In [1]: import numpy as np

In [2]: np.set_printoptions(precision=2, suppress=True, linewidth=140)

In [3]: J = np.load("mat.npy")

In [4]: J
Out[4]: 
array([[ 0,  5,  0,  0, -1,  0],
       [-5,  0,  2, -2, -4,  3],
       [ 0, -2,  0,  1, -1,  0],
       [ 0,  2, -1,  0,  2,  2],
       [ 1,  4,  1, -2,  0, -2],
       [ 0, -3,  0, -2,  2,  0]])

In [5]: # skew, so no eigenvalue has a real part

In [6]: round(float(np.linalg.norm(J, 1)), 2), np.round(np.linalg.norm(J, np.inf), 2)
Out[6]: (16.0, np.float64(16.0))

In [7]: np.round(np.linalg.norm(J[2], 1), 2), np.round(np.linalg.norm(J[2], np.inf), 2)
Out[7]: (np.float64(4.0), np.float64(2.0))

In [8]: np.abs(np.linalg.svd(J)[2][-1])
Out[8]: array([0.03, 0.03, 0.86, 0.36, 0.35, 0.08])

In [9]: np.round(np.linalg.norm(J, 2) / np.linalg.norm(J), 2)
Out[9]: np.float64(0.64)

In [10]: [round(float(x), 2) for x in np.linalg.svd(J, compute_uv=False)[:3]]
Out[10]: [7.72, 7.72, 3.65]

In [11]: round(np.log10(np.linalg.cond(J)))
Out[11]: 1

In [12]: np.argsort(-np.linalg.norm(J, axis=0).round(6), kind="stable")[:3]
Out[12]: array([1, 0, 4])

In [13]: x0 = np.array([1, -2, -1, 0, -1, -1])

In [14]: round(np.linalg.det(J), 2)
Out[14]: np.float64(49.0)

In [15]: np.round(np.linalg.eigvals(J).real, 2) + 0
Out[15]: array([0., 0., 0., 0., 0., 0.])

In [16]: q = np.linalg.solve(np.eye(6) - J, np.eye(6) + J)

In [17]: np.round(q @ q.T, 2) + 0
Out[17]: 
array([[1., 0., 0., 0., 0., 0.],
       [0., 1., 0., 0., 0., 0.],
       [0., 0., 1., 0., 0., 0.],
       [0., 0., 0., 1., 0., 0.],
       [0., 0., 0., 0., 1., 0.],
       [0., 0., 0., 0., 0., 1.]])

In [18]: q, Rm = np.linalg.qr(J)

In [19]: round(float(abs(Rm[0, 0])), 2), round(float(np.linalg.norm(J[:, 0])), 2)
Out[19]: (5.1, 5.1)

In [20]: np.round(q @ Rm, 2) + 0
Out[20]: 
array([[ 0.,  5.,  0.,  0., -1.,  0.],
       [-5.,  0.,  2., -2., -4.,  3.],
       [ 0., -2.,  0.,  1., -1.,  0.],
       [ 0.,  2., -1.,  0.,  2.,  2.],
       [ 1.,  4.,  1., -2.,  0., -2.],
       [ 0., -3.,  0., -2.,  2.,  0.]])

In [21]: q.shape, Rm.shape
Out[21]: ((6, 6), (6, 6))

In [22]: np.allclose(Rm.T @ Rm, J.T @ J)
Out[22]: True
